In [1]: import numpy as np

In [2]: import numpy.linalg as la

In [3]: np.set_printoptions(precision=3, suppress=True, linewidth=100, floatmode="fixed")

In [4]: M = np.array([[5.0, 0.0, 4.0, 4.0, 0.0, 4.0, 0.0],
   ...:     [0.0, 5.0, 0.0, 0.0, 0.0, 0.0, 0.0],
   ...:     [4.0, 0.0, 5.0, 4.0, 0.0, 4.0, 0.0],
   ...:     [4.0, 0.0, 4.0, 5.0, 0.0, 4.0, 0.0],
   ...:     [0.0, 0.0, 0.0, 0.0, 5.0, 0.0, 4.0],
   ...:     [4.0, 0.0, 4.0, 4.0, 0.0, 5.0, 0.0],
   ...:     [0.0, 0.0, 0.0, 0.0, 4.0, 0.0, 5.0]])

In [5]: u = np.array([-2, -1, 2, 2, -2, 2, 2])

In [6]: Y = M + np.outer(u, np.eye(7)[1])

In [7]: print(la.matrix_rank(la.inv(Y) - la.inv(M), tol=1e-8))
1

In [8]: print(Y)
[[ 5.000 -2.000  4.000  4.000  0.000  4.000  0.000]
 [ 0.000  4.000  0.000  0.000  0.000  0.000  0.000]
 [ 4.000  2.000  5.000  4.000  0.000  4.000  0.000]
 [ 4.000  2.000  4.000  5.000  0.000  4.000  0.000]
 [ 0.000 -2.000  0.000  0.000  5.000  0.000  4.000]
 [ 4.000  2.000  4.000  4.000  0.000  5.000  0.000]
 [ 0.000  2.000  0.000  0.000  4.000  0.000  5.000]]

In [9]: print((M != 0).astype(int))
[[1 0 1 1 0 1 0]
 [0 1 0 0 0 0 0]
 [1 0 1 1 0 1 0]
 [1 0 1 1 0 1 0]
 [0 0 0 0 1 0 1]
 [1 0 1 1 0 1 0]
 [0 0 0 0 1 0 1]]

In [10]: print(np.sort(la.eigvals(M).real))
[ 1.000  1.000  1.000  1.000  5.000  9.000 17.000]

In [11]: print(np.flatnonzero(la.matrix_power((M != 0) + (M.T != 0) + np.eye(7), 7)[1]))
[1]

In [12]: print(np.round(la.det(M), 3))
765.0

In [13]: print(M @ M)
[[73.000  0.000 72.000 72.000  0.000 72.000  0.000]
 [ 0.000 25.000  0.000  0.000  0.000  0.000  0.000]
 [72.000  0.000 73.000 72.000  0.000 72.000  0.000]
 [72.000  0.000 72.000 73.000  0.000 72.000  0.000]
 [ 0.000  0.000  0.000  0.000 41.000  0.000 40.000]
 [72.000  0.000 72.000 72.000  0.000 73.000  0.000]
 [ 0.000  0.000  0.000  0.000 40.000  0.000 41.000]]

In [14]: Q, Rm = la.qr(M)

In [15]: print(np.trace(Q @ Q.T))
7.0

In [16]: print(np.allclose(Rm.T @ Rm, M.T @ M))
True

In [17]: print(Q)
[[-0.585  0.000  0.661  0.383  0.000 -0.272  0.000]
 [-0.000  1.000  0.000  0.000  0.000  0.000  0.000]
 [-0.468 -0.000 -0.748  0.383  0.000 -0.272  0.000]
 [-0.468 -0.000 -0.039 -0.840  0.000 -0.272  0.000]
 [-0.000 -0.000  0.000  0.000 -0.781  0.000 -0.625]
 [-0.468 -0.000 -0.039 -0.023 -0.000  0.882  0.000]
 [-0.000 -0.000 -0.000 -0.000 -0.625 -0.000  0.781]]

In [18]: print(Rm)
[[-8.544  0.000 -8.427 -8.427  0.000 -8.427  0.000]
 [ 0.000  5.000  0.000  0.000  0.000  0.000  0.000]
 [ 0.000  0.000 -1.409 -0.700  0.000 -0.700  0.000]
 [ 0.000  0.000  0.000 -1.223  0.000 -0.406  0.000]
 [ 0.000  0.000  0.000  0.000 -6.403  0.000 -6.247]
 [ 0.000  0.000  0.000  0.000  0.000  1.154  0.000]
 [ 0.000  0.000  0.000  0.000  0.000  0.000  1.406]]

In [19]: print(Q @ Rm)
[[5.000 0.000 4.000 4.000 0.000 4.000 0.000]
 [0.000 5.000 0.000 0.000 0.000 0.000 0.000]
 [4.000 0.000 5.000 4.000 0.000 4.000 0.000]
 [4.000 0.000 4.000 5.000 0.000 4.000 0.000]
 [0.000 0.000 0.000 0.000 5.000 0.000 4.000]
 [4.000 0.000 4.000 4.000 0.000 5.000 0.000]
 [0.000 0.000 0.000 0.000 4.000 0.000 5.000]]

In [20]: rng = np.random.default_rng(83772)

In [21]: z = rng.permutation(7)

In [22]: print(z)
[5 0 2 4 3 1 6]

In [23]: Y = M[z][:, z]

In [24]: print(Y)
[[5.000 4.000 4.000 0.000 4.000 0.000 0.000]
 [4.000 5.000 4.000 0.000 4.000 0.000 0.000]
 [4.000 4.000 5.000 0.000 4.000 0.000 0.000]
 [0.000 0.000 0.000 5.000 0.000 0.000 4.000]
 [4.000 4.000 4.000 0.000 5.000 0.000 0.000]
 [0.000 0.000 0.000 0.000 0.000 5.000 0.000]
 [0.000 0.000 0.000 4.000 0.000 0.000 5.000]]

In [25]: print(np.diag(Y))
[5.000 5.000 5.000 5.000 5.000 5.000 5.000]

In [26]: print(np.trace(Y))
35.0

In [27]: print(np.allclose(Y, M))
False

In [28]: print(np.sort(np.abs(la.eigvals(Y))))
[ 1.000  1.000  1.000  1.000  5.000  9.000 17.000]

In [29]: feats = np.load("run15.npy")

In [30]: print(feats)
[[1 0 0 0 0 0 0 0 0 0 0 0]
 [5 1 0 0 0 0 0 0 0 0 0 0]
 [1 4 1 0 0 0 0 0 0 0 0 0]
 [1 3 3 1 0 0 0 0 0 0 0 0]
 [0 1 5 0 1 0 0 0 0 0 0 0]
 [4 2 3 1 5 1 0 0 0 0 0 0]
 [1 5 0 4 4 3 1 0 0 0 0 0]
 [5 0 0 5 4 4 2 1 0 0 0 0]
 [2 3 0 5 5 2 4 0 1 0 0 0]
 [3 2 1 1 2 0 5 3 3 1 0 0]
 [5 2 1 3 3 4 5 3 5 4 1 0]
 [0 0 2 5 4 0 5 2 2 5 1 1]]

In [31]: z = rng.permutation(12)

In [32]: print(z)
[ 7  1 10  2  0 11  9  4  8  3  6  5]

In [33]: Y = feats[z][:, z]

In [34]: print(round(float(la.det(Y)), 3), round(la.det(feats[z]), 3))
1.0 -1.0

In [35]: print(np.allclose(Y, feats))
False

In [36]: print(np.sort(np.abs(la.eigvals(Y))))
[1.000 1.000 1.000 1.000 1.000 1.000 1.000 1.000 1.000 1.000 1.000 1.000]
